$ ipython --no-banner

In [1]: import numpy as np

In [2]: from numpy import linalg as LA

In [3]: np.set_printoptions(precision=1, suppress=True, linewidth=100)

In [4]: m1 = np.array([[0, -1, 3, -3, 1, -2, 0],
   ...:     [1, 0, -1, 1, -3, 0, 0],
   ...:     [-3, 1, 0, 2, -2, 0, 0],
   ...:     [3, -1, -2, 0, 0, 1, 0],
   ...:     [-1, 3, 2, 0, 0, 1, -1],
   ...:     [2, 0, 0, -1, -1, 0, 0],
   ...:     [0, 0, 0, 0, 1, 0, 0]])

In [5]: np.allclose(m1[:-1].T @ LA.lstsq(m1[:-1].T, m1[-1])[0], m1[-1])
Out[5]: True

In [6]: np.abs(np.diag(LA.qr(m1)[1])) > 1e-9
Out[6]: array([ True,  True,  True,  True,  True,  True, False])

In [7]: left, sigma, Vt = LA.svd(m1)

In [8]: V = Vt[:(sigma > 1e-8).sum()]

In [9]: rng = np.random.default_rng(417)

In [10]: x = m1[0] + -3 * m1[4] + rng.integers(2) * np.eye(7)[0]

In [11]: x
Out[11]: array([  3., -10.,  -3.,  -3.,   1.,  -5.,   3.])

In [12]: round(float(LA.norm(x - V.T @ V @ x)), 1)
Out[12]: 0.0

In [13]: np.round(V.T @ V, 1) + 0
Out[13]: 
array([[ 1. ,  0. , -0.1, -0.1,  0. , -0.1, -0.1],
       [ 0. ,  1. ,  0.1,  0.1,  0. ,  0.1,  0.1],
       [-0.1,  0.1,  0.7, -0.2,  0. , -0.2, -0.3],
       [-0.1,  0.1, -0.2,  0.9,  0. , -0.1, -0.2],
       [ 0. ,  0. ,  0. ,  0. ,  1. ,  0. ,  0. ],
       [-0.1,  0.1, -0.2, -0.1,  0. ,  0.9, -0.2],
       [-0.1,  0.1, -0.3, -0.2,  0. , -0.2,  0.5]])

In [14]: np.diag(V.T @ V)
Out[14]: array([1. , 1. , 0.7, 0.9, 1. , 0.9, 0.5])

In [15]: r = LA.matrix_rank(m1)

In [16]: r
Out[16]: np.int64(6)

In [17]: N = LA.svd(m1)[2][r:].T

In [18]: [int(LA.matrix_rank(np.delete(m1, i, axis=0))) for i in range(7)]
Out[18]: [6, 6, 6, 6, 5, 6, 6]

In [19]: [int(LA.matrix_rank(m1[:, :j + 1])) for j in range(7)]
Out[19]: [1, 2, 3, 4, 5, 6, 6]

In [20]: np.round(N[:, 0] / N[np.abs(N[:, 0]).round(6).argmax(), 0], 1) + 0
Out[20]: array([ 0.2, -0.3,  0.8,  0.5,  0. ,  0.5,  1. ])

In [21]: np.allclose(m1 @ N, 0)
Out[21]: True

In [22]: LA.matrix_rank(m1.T @ m1), LA.matrix_rank(m1 @ m1.T)
Out[22]: (np.int64(6), np.int64(6))

In [23]: np.round(N @ N.T, 1) + 0
Out[23]: 
array([[ 0. ,  0. ,  0.1,  0.1,  0. ,  0.1,  0.1],
       [ 0. ,  0. , -0.1, -0.1,  0. , -0.1, -0.1],
       [ 0.1, -0.1,  0.3,  0.2,  0. ,  0.2,  0.3],
       [ 0.1, -0.1,  0.2,  0.1,  0. ,  0.1,  0.2],
       [ 0. ,  0. ,  0. ,  0. ,  0. ,  0. ,  0. ],
       [ 0.1, -0.1,  0.2,  0.1,  0. ,  0.1,  0.2],
       [ 0.1, -0.1,  0.3,  0.2,  0. ,  0.2,  0.5]])

In [24]: [int(LA.matrix_rank(m1[:i])) for i in range(1, len(m1) + 1)]
Out[24]: [1, 2, 3, 4, 5, 6, 6]

In [25]: M = np.load("arr.npy")

In [26]: M
Out[26]: 
array([[ 1.1, -2. ,  4.3,  4.4,  0.3, -6.4, -1.8],
       [-1.8, -1.6,  2.4,  5.9, -0.6, -3.3,  2. ],
       [ 3.9,  3.4, -4. , -4.3,  0.8,  0.4, -2.4],
       [-2.5, -1.2, -1.9,  5.3,  5.6, -1.8,  6. ],
       [ 0.8,  6.3, -3.5,  7.4,  6.2, -1. ,  5.1],
       [ 3.2,  0.5, -0.7, -2.2, -2.1,  0.7,  4.1],
       [-3.1, -2.3, -2.2, -3. , -9.3, -5.5,  5.7],
       [-6.5,  2.7,  5.3, -2.9,  2.1, -3. , -5.5],
       [ 2.3, -0.8, -1.2, -4.7,  6.5,  6. ,  2.5],
       [ 3. ,  1. , -4.2,  1. , -1.3,  1.8, -1.5],
       [-2.6, -1.3,  5.6, -0.5, -5.8, -4.5,  4.6],
       [ 0.1, -7.9,  8.7, -3.4, -0.3, -7.8,  4.6],
       [ 0.8, -2.8,  3.2,  2.3,  1.1,  1.1, -1.2],
       [ 1.3, -0.5, -2.1,  9.5,  1.9, -5.2, -0.2],
       [-1.5,  1.7,  1.5,  1.6,  5.2,  1.7, -4.1],
       [ 1.6,  5.9, -4.4,  3.4,  3.2,  3.6,  4.3],
       [-0.9, -6.5,  4.7, -5.5, -1.4, -1. , -5.9],
       [-3.4,  3.6,  3.5,  2.8, -2. ,  4.4,  3.4],
       [ 1.7, -0.5,  0.3, -0.5,  0. ,  1.2, -0.5],
       [-1.3,  0.3,  3.5, -0.1,  0.1, -0.7, -3.1],
       [ 0.7, -1.7, -3.6, -3.5,  2.2, -2.4, -4.4],
       [ 1.6, -2.2, -4.9,  5.5,  0.7,  2.1,  0.7],
       [-2.1,  1.4, -2.9,  0. ,  0.6, -5.2, -0.2],
       [-4.1,  1.2,  4.4,  2.8,  4.7, -0.7,  2.6],
       [ 2.9, -1.8,  0. ,  4.4, -3.9, -4.4,  7.5],
       [ 0.7, -1.5,  0.7, -6.5,  0.7,  1.5, -6. ],
       [ 2.2,  1.5,  4.9,  3.5, -4.5,  4.6,  0.7]])

In [27]: Ac = (M - M.mean(axis=0)) / M.std(axis=0)

In [28]: Ac.std(axis=0)
Out[28]: array([1., 1., 1., 1., 1., 1., 1.])

In [29]: beta = LA.lstsq(np.delete(Ac, 5, axis=1), Ac[:, 5])[0]

In [30]: beta
Out[30]: array([ 0.4,  0.5,  0.1, -0.2,  0.2, -0.1])
